% ipython --no-banner

In [1]: import numpy as np

In [2]: np.set_printoptions(precision=2, suppress=True, linewidth=100)

In [3]: def tidy(a):
   ...:     return np.round(a, 2) + 0
   ...: 

In [4]: out = np.array([[1, 0], [1, 0], [1, 2]])

In [5]: cent = np.array([[2, -2, 9, 4], [-8, -1, 2, -9]])

In [6]: rng = np.random.default_rng(95031)

In [7]: J = out @ cent + 0.3 * rng.normal(size=(3, 4))

In [8]: print(tidy(J))
[[  2.64  -2.39   8.51   3.91]
 [  1.71  -1.59   8.97   4.06]
 [-14.05  -3.77  13.   -13.87]]

In [9]: print([round(float(x), 2) for x in np.linalg.svd(J, compute_uv=False)[:3]])
[24.08, 13.97, 0.83]

In [10]: print(tidy(np.linalg.norm(J, 2) / np.linalg.norm(J)))
0.86

In [11]: print(np.linalg.cond(J) > 100)
False

In [12]: print(np.argsort(-np.linalg.norm(J, axis=0).round(6), kind="stable")[:3])
[2 3 0]

In [13]: print(np.linalg.matrix_rank(J, rtol=0.1))
2

In [14]: out = J / np.linalg.norm(J, axis=1, keepdims=True)

In [15]: cov = out @ out.T

In [16]: print(tidy(cov[2]))
[0.12 0.17 1.  ]

In [17]: print((np.abs(cov) > 0.9).astype(int))
[[1 1 0]
 [1 1 0]
 [0 0 1]]

In [18]: def softmax(z):
    ...:     e = np.exp(z - z.max(axis=-1, keepdims=True))
    ...:     return e / e.sum(axis=-1, keepdims=True)
    ...: 

In [19]: print(tidy(softmax(J[1] + 5)))
[0.   0.   0.99 0.01]

In [20]: print(tidy(softmax(10 * J[1])))
[0. 0. 1. 0.]

In [21]: att = J @ J.T / np.sqrt(4)

In [22]: print(tidy(softmax(att + np.triu(np.full(att.shape, -np.inf), 1))))
[[1.   0.   0.  ]
 [0.28 0.72 0.  ]
 [0.   0.   1.  ]]
